$ python -q
>>> import numpy as np
>>> import numpy.linalg as la
>>> np.set_printoptions(precision=3, suppress=True, linewidth=200)
>>> feats = np.load("run2.npy")
>>> feats
array([[ 6.,  6.,  2.,  4.,  6.,  6.,  4.,  2.,  2.],
       [ 6., 11.,  3.,  6.,  9.,  9.,  6.,  3.,  3.],
       [ 2.,  3.,  3.,  2.,  3.,  3.,  2.,  1.,  1.],
       [ 4.,  6.,  2.,  6.,  6.,  6.,  4.,  2.,  2.],
       [ 6.,  9.,  3.,  6., 11.,  9.,  6.,  3.,  3.],
       [ 6.,  9.,  3.,  6.,  9., 11.,  6.,  3.,  3.],
       [ 4.,  6.,  2.,  4.,  6.,  6.,  6.,  2.,  2.],
       [ 2.,  3.,  1.,  2.,  3.,  3.,  2.,  3.,  1.],
       [ 2.,  3.,  1.,  2.,  3.,  3.,  2.,  1.,  3.]])
>>> Q, R = la.qr(feats)
>>> np.abs(np.diag(R))
array([13.711,  3.579,  2.075,  2.266,  2.448,  2.308,  2.108,  2.025,  2.024])
>>> np.trace(Q @ Q.T)
np.float64(9.0)
>>> M2 = np.array([[-3, 2, 0, -2, -1],
...     [2, 0, 1, -3, -2],
...     [-1, -1, 3, -3, -3],
...     [2, 1, 0, -1, 1],
...     [-1, 1, 0, 0, 2]])
>>> J = np.tril(M2)
>>> J
array([[-3,  0,  0,  0,  0],
       [ 2,  0,  0,  0,  0],
       [-1, -1,  3,  0,  0],
       [ 2,  1,  0, -1,  0],
       [-1,  1,  0,  0,  2]])
>>> vec = np.array([1, 1, 2, -2, 1])
>>> h = np.maximum(J @ vec, 0)
>>> np.tanh(J @ vec)
array([-0.995,  0.964,  0.999,  1.   ,  0.964])
>>> J.T @ h
array([ 8,  3, 12, -5,  4])
>>> h
array([0, 2, 4, 5, 2])
>>> np.maximum(J @ (3 * vec), 0)
array([ 0,  6, 12, 15,  6])
>>> np.flatnonzero(h > 1e-9)
array([1, 2, 3, 4])
>>> Uu, sv, VT = la.svd(J)
>>> evecs = VT[:(sv > 1e-8).sum()]
>>> rng = np.random.default_rng(178)
>>> vec = J[3] + -1 * J[2] + rng.integers(2) * np.eye(5)[2]
>>> vec
array([ 3.,  2., -2., -1.,  0.])
>>> np.allclose(evecs.T @ evecs @ vec, vec)
False
>>> np.diag(evecs.T @ evecs)
array([1.   , 0.576, 0.953, 0.576, 0.894])
>>> la.matrix_rank(np.vstack([J, vec]))
np.int64(5)
>>> round(la.norm(vec - evecs.T @ evecs @ vec), 3)
np.float64(0.217)
>>> M2 = np.array([[-4, -2], [1, -1]])
>>> Z = np.kron(M2, J)
>>> Z.shape
(10, 10)
>>> np.round(la.norm(Z, 2), 3), np.round(la.norm(M2, 2) * la.norm(J, 2), 3)
(np.float64(20.427), np.float64(20.427))
>>> W0 = np.load("case1.npy")
>>> W0
array([[-3, -3, -3],
       [-3, -6, -6],
       [-3, -6, -9]])
>>> round(float(la.eigvalsh(W0).min()), 3)
-15.147
>>> labels = rng.permutation(3)
>>> labels
array([2, 0, 1])
>>> M2 = W0[labels][:, labels]
>>> np.trace(M2)
np.int64(-18)
>>> np.allclose(M2, W0)
False
>>> np.sort(np.abs(la.eigvals(M2)))
array([ 0.924,  1.929, 15.147])
>>> np.diag(M2)
array([-9, -3, -6])
>>> ev, evecs = la.eigh(feats)
>>> vec = np.array([1, 0, 2, 1, 0, 2, 0, 2, 2])
>>> evecs * np.abs(ev) @ evecs.T
array([[ 6.,  6.,  2.,  4.,  6.,  6.,  4.,  2.,  2.],
       [ 6., 11.,  3.,  6.,  9.,  9.,  6.,  3.,  3.],
       [ 2.,  3.,  3.,  2.,  3.,  3.,  2.,  1.,  1.],
       [ 4.,  6.,  2.,  6.,  6.,  6.,  4.,  2.,  2.],
       [ 6.,  9.,  3.,  6., 11.,  9.,  6.,  3.,  3.],
       [ 6.,  9.,  3.,  6.,  9., 11.,  6.,  3.,  3.],
       [ 4.,  6.,  2.,  4.,  6.,  6.,  6.,  2.,  2.],
       [ 2.,  3.,  1.,  2.,  3.,  3.,  2.,  3.,  1.],
       [ 2.,  3.,  1.,  2.,  3.,  3.,  2.,  1.,  3.]])
>>> evecs * np.sqrt(ev) @ evecs.T
array([[1.911, 0.746, 0.249, 0.497, 0.746, 0.746, 0.497, 0.249, 0.249],
       [0.746, 2.533, 0.373, 0.746, 1.118, 1.118, 0.746, 0.373, 0.373],
       [0.249, 0.373, 1.538, 0.249, 0.373, 0.373, 0.249, 0.124, 0.124],
       [0.497, 0.746, 0.249, 1.911, 0.746, 0.746, 0.497, 0.249, 0.249],
       [0.746, 1.118, 0.373, 0.746, 2.533, 1.118, 0.746, 0.373, 0.373],
       [0.746, 1.118, 0.373, 0.746, 1.118, 2.533, 0.746, 0.373, 0.373],
       [0.497, 0.746, 0.249, 0.497, 0.746, 0.746, 1.911, 0.249, 0.249],
       [0.249, 0.373, 0.124, 0.249, 0.373, 0.373, 0.249, 1.538, 0.124],
       [0.249, 0.373, 0.124, 0.249, 0.373, 0.373, 0.249, 0.124, 1.538]])
>>> la.eigvalsh(feats[1:, 1:])
array([ 2.,  2.,  2.,  2.,  2.,  2.,  2., 40.])
>>> evecs * np.maximum(ev, 0) @ evecs.T
array([[ 6.,  6.,  2.,  4.,  6.,  6.,  4.,  2.,  2.],
       [ 6., 11.,  3.,  6.,  9.,  9.,  6.,  3.,  3.],
       [ 2.,  3.,  3.,  2.,  3.,  3.,  2.,  1.,  1.],
       [ 4.,  6.,  2.,  6.,  6.,  6.,  4.,  2.,  2.],
       [ 6.,  9.,  3.,  6., 11.,  9.,  6.,  3.,  3.],
       [ 6.,  9.,  3.,  6.,  9., 11.,  6.,  3.,  3.],
       [ 4.,  6.,  2.,  4.,  6.,  6.,  6.,  2.,  2.],
       [ 2.,  3.,  1.,  2.,  3.,  3.,  2.,  3.,  1.],
       [ 2.,  3.,  1.,  2.,  3.,  3.,  2.,  1.,  3.]])
>>> ev, evecs = la.eigh(W0)
>>> np.unique(ev.round(6) + 0, return_counts=True)[1]
array([1, 1, 1])
>>> np.round(evecs.T @ evecs, 3) + 0
array([[1., 0., 0.],
       [0., 1., 0.],
       [0., 0., 1.]])
>>> np.round(evecs.T @ W0 @ evecs, 3) + 0
array([[-15.147,   0.   ,   0.   ],
       [  0.   ,  -1.929,   0.   ],
       [  0.   ,   0.   ,  -0.924]])
>>> round(float(ev.sum()), 3), np.trace(W0)
(-18.0, np.int64(-18))
>>> la.svd(W0, compute_uv=False)
array([15.147,  1.929,  0.924])
>>> data = np.diag(np.array([5, -4, 0, -5, -1, -2]))
>>> data
array([[ 5,  0,  0,  0,  0,  0],
       [ 0, -4,  0,  0,  0,  0],
       [ 0,  0,  0,  0,  0,  0],
       [ 0,  0,  0, -5,  0,  0],
       [ 0,  0,  0,  0, -1,  0],
       [ 0,  0,  0,  0,  0, -2]])
>>> data.T @ data
array([[25,  0,  0,  0,  0,  0],
       [ 0, 16,  0,  0,  0,  0],
       [ 0,  0,  0,  0,  0,  0],
       [ 0,  0,  0, 25,  0,  0],
       [ 0,  0,  0,  0,  1,  0],
       [ 0,  0,  0,  0,  0,  4]])
>>> la.pinv(data)
array([[ 0.2 ,  0.  ,  0.  ,  0.  ,  0.  ,  0.  ],
       [ 0.  , -0.25,  0.  ,  0.  ,  0.  ,  0.  ],
       [ 0.  ,  0.  ,  0.  ,  0.  ,  0.  ,  0.  ],
       [ 0.  ,  0.  ,  0.  , -0.2 ,  0.  ,  0.  ],
       [ 0.  ,  0.  ,  0.  ,  0.  , -1.  ,  0.  ],
       [ 0.  ,  0.  ,  0.  ,  0.  ,  0.  , -0.5 ]])
>>> la.svd(data, compute_uv=False)
array([5., 5., 4., 2., 1., 0.])
>>> u = np.array([-2, 2, 0])
>>> M2 = W0 + np.outer(u, np.eye(3)[0])
>>> round(float(la.det(M2) / la.det(W0)), 3), np.round(1 + la.solve(W0, u)[0], 3)
(3.0, np.float64(3.0))
>>> la.matrix_rank(M2 - W0)
np.int64(1)
>>> la.matrix_rank(la.inv(M2) - la.inv(W0), tol=1e-8)
np.int64(1)
>>> la.matrix_rank(data - data[0, 0] * np.eye(6))
np.int64(5)
>>> np.prod(np.diag(data)), round(la.det(data), 3)
(np.int64(0), np.float64(0.0))
>>> M2 = data + rng.integers(-2, 3, (6, 5)) @ rng.integers(-2, 3, (5, 6))
>>> M2
array([[ 8,  5,  5, -3,  3,  1],
       [ 5,  4,  9,  1, -1,  6],
       [11,  6,  2,  8,  1, -2],
       [ 1,  1,  3, -4, -2,  4],
       [-2,  4,  4, -8,  3,  2],
       [ 1,  2,  5, -5,  2,  3]])
>>> np.abs(M2 - data).sum(axis=1)
array([20, 30, 30, 12, 24, 20])
>>> la.matrix_rank(M2 - data, tol=1e-8)
np.int64(5)
>>> u = np.array([-1, -3, -1, 3, -2, -2, -3, 3, 1, 3]) + 0.5
>>> M = np.eye(10) - 2 * np.outer(u, u) / (u @ u)
>>> M
array([[ 0.991, -0.044, -0.009,  0.062, -0.027, -0.027, -0.044,  0.062,  0.027,  0.062],
       [-0.044,  0.779, -0.044,  0.31 , -0.133, -0.133, -0.221,  0.31 ,  0.133,  0.31 ],
       [-0.009, -0.044,  0.991,  0.062, -0.027, -0.027, -0.044,  0.062,  0.027,  0.062],
       [ 0.062,  0.31 ,  0.062,  0.566,  0.186,  0.186,  0.31 , -0.434, -0.186, -0.434],
       [-0.027, -0.133, -0.027,  0.186,  0.92 , -0.08 , -0.133,  0.186,  0.08 ,  0.186],
       [-0.027, -0.133, -0.027,  0.186, -0.08 ,  0.92 , -0.133,  0.186,  0.08 ,  0.186],
       [-0.044, -0.221, -0.044,  0.31 , -0.133, -0.133,  0.779,  0.31 ,  0.133,  0.31 ],
       [ 0.062,  0.31 ,  0.062, -0.434,  0.186,  0.186,  0.31 ,  0.566, -0.186, -0.434],
       [ 0.027,  0.133,  0.027, -0.186,  0.08 ,  0.08 ,  0.133, -0.186,  0.92 , -0.186],
       [ 0.062,  0.31 ,  0.062, -0.434,  0.186,  0.186,  0.31 , -0.434, -0.186,  0.566]])
>>> la.norm(M, axis=0)
array([1., 1., 1., 1., 1., 1., 1., 1., 1., 1.])
>>> np.round(M @ M.T, 3) + 0
array([[1., 0., 0., 0., 0., 0., 0., 0., 0., 0.],
       [0., 1., 0., 0., 0., 0., 0., 0., 0., 0.],
       [0., 0., 1., 0., 0., 0., 0., 0., 0., 0.],
       [0., 0., 0., 1., 0., 0., 0., 0., 0., 0.],
       [0., 0., 0., 0., 1., 0., 0., 0., 0., 0.],
       [0., 0., 0., 0., 0., 1., 0., 0., 0., 0.],
       [0., 0., 0., 0., 0., 0., 1., 0., 0., 0.],
       [0., 0., 0., 0., 0., 0., 0., 1., 0., 0.],
       [0., 0., 0., 0., 0., 0., 0., 0., 1., 0.],
       [0., 0., 0., 0., 0., 0., 0., 0., 0., 1.]])
>>> A = np.loadtxt("arr.csv", delimiter=",")
>>> A
array([[0.048, 0.08 , 0.016, 0.048, 0.048, 0.048, 0.08 , 0.08 , 0.08 , 0.08 , 0.08 ],
       [0.08 , 0.134, 0.027, 0.08 , 0.08 , 0.08 , 0.134, 0.134, 0.134, 0.134, 0.134],
       [0.016, 0.027, 0.005, 0.016, 0.016, 0.016, 0.027, 0.027, 0.027, 0.027, 0.027],
       [0.048, 0.08 , 0.016, 0.048, 0.048, 0.048, 0.08 , 0.08 , 0.08 , 0.08 , 0.08 ],
       [0.048, 0.08 , 0.016, 0.048, 0.048, 0.048, 0.08 , 0.08 , 0.08 , 0.08 , 0.08 ],
       [0.048, 0.08 , 0.016, 0.048, 0.048, 0.048, 0.08 , 0.08 , 0.08 , 0.08 , 0.08 ],
       [0.08 , 0.134, 0.027, 0.08 , 0.08 , 0.08 , 0.134, 0.134, 0.134, 0.134, 0.134],
       [0.08 , 0.134, 0.027, 0.08 , 0.08 , 0.08 , 0.134, 0.134, 0.134, 0.134, 0.134],
       [0.08 , 0.134, 0.027, 0.08 , 0.08 , 0.08 , 0.134, 0.134, 0.134, 0.134, 0.134],
       [0.08 , 0.134, 0.027, 0.08 , 0.08 , 0.08 , 0.134, 0.134, 0.134, 0.134, 0.134],
       [0.08 , 0.134, 0.027, 0.08 , 0.08 , 0.08 , 0.134, 0.134, 0.134, 0.134, 0.134]])
>>> G = A.T @ A
>>> round(float(np.trace(G)), 3), round(float((A ** 2).sum()), 3)
(1.0, 1.0)
>>> la.matrix_rank(G)
np.int64(1)
>>> np.round(la.svd(A, compute_uv=False) ** 2, 3) + 0
array([1., 0., 0., 0., 0., 0., 0., 0., 0., 0., 0.])
>>> np.round(la.eigvalsh(G)[::-1], 3) + 0
array([1., 0., 0., 0., 0., 0., 0., 0., 0., 0., 0.])
>>> blk = np.stack([A, -1 * A, A[::-1]])
>>> la.det(blk)
array([0., 0., 0.])
>>> blk.sum(axis=0)
array([[0.08 , 0.134, 0.027, 0.08 , 0.08 , 0.08 , 0.134, 0.134, 0.134, 0.134, 0.134],
       [0.08 , 0.134, 0.027, 0.08 , 0.08 , 0.08 , 0.134, 0.134, 0.134, 0.134, 0.134],
       [0.08 , 0.134, 0.027, 0.08 , 0.08 , 0.08 , 0.134, 0.134, 0.134, 0.134, 0.134],
       [0.08 , 0.134, 0.027, 0.08 , 0.08 , 0.08 , 0.134, 0.134, 0.134, 0.134, 0.134],
       [0.08 , 0.134, 0.027, 0.08 , 0.08 , 0.08 , 0.134, 0.134, 0.134, 0.134, 0.134],
       [0.048, 0.08 , 0.016, 0.048, 0.048, 0.048, 0.08 , 0.08 , 0.08 , 0.08 , 0.08 ],
       [0.048, 0.08 , 0.016, 0.048, 0.048, 0.048, 0.08 , 0.08 , 0.08 , 0.08 , 0.08 ],
       [0.048, 0.08 , 0.016, 0.048, 0.048, 0.048, 0.08 , 0.08 , 0.08 , 0.08 , 0.08 ],
       [0.016, 0.027, 0.005, 0.016, 0.016, 0.016, 0.027, 0.027, 0.027, 0.027, 0.027],
       [0.08 , 0.134, 0.027, 0.08 , 0.08 , 0.08 , 0.134, 0.134, 0.134, 0.134, 0.134],
       [0.048, 0.08 , 0.016, 0.048, 0.048, 0.048, 0.08 , 0.08 , 0.08 , 0.08 , 0.08 ]])
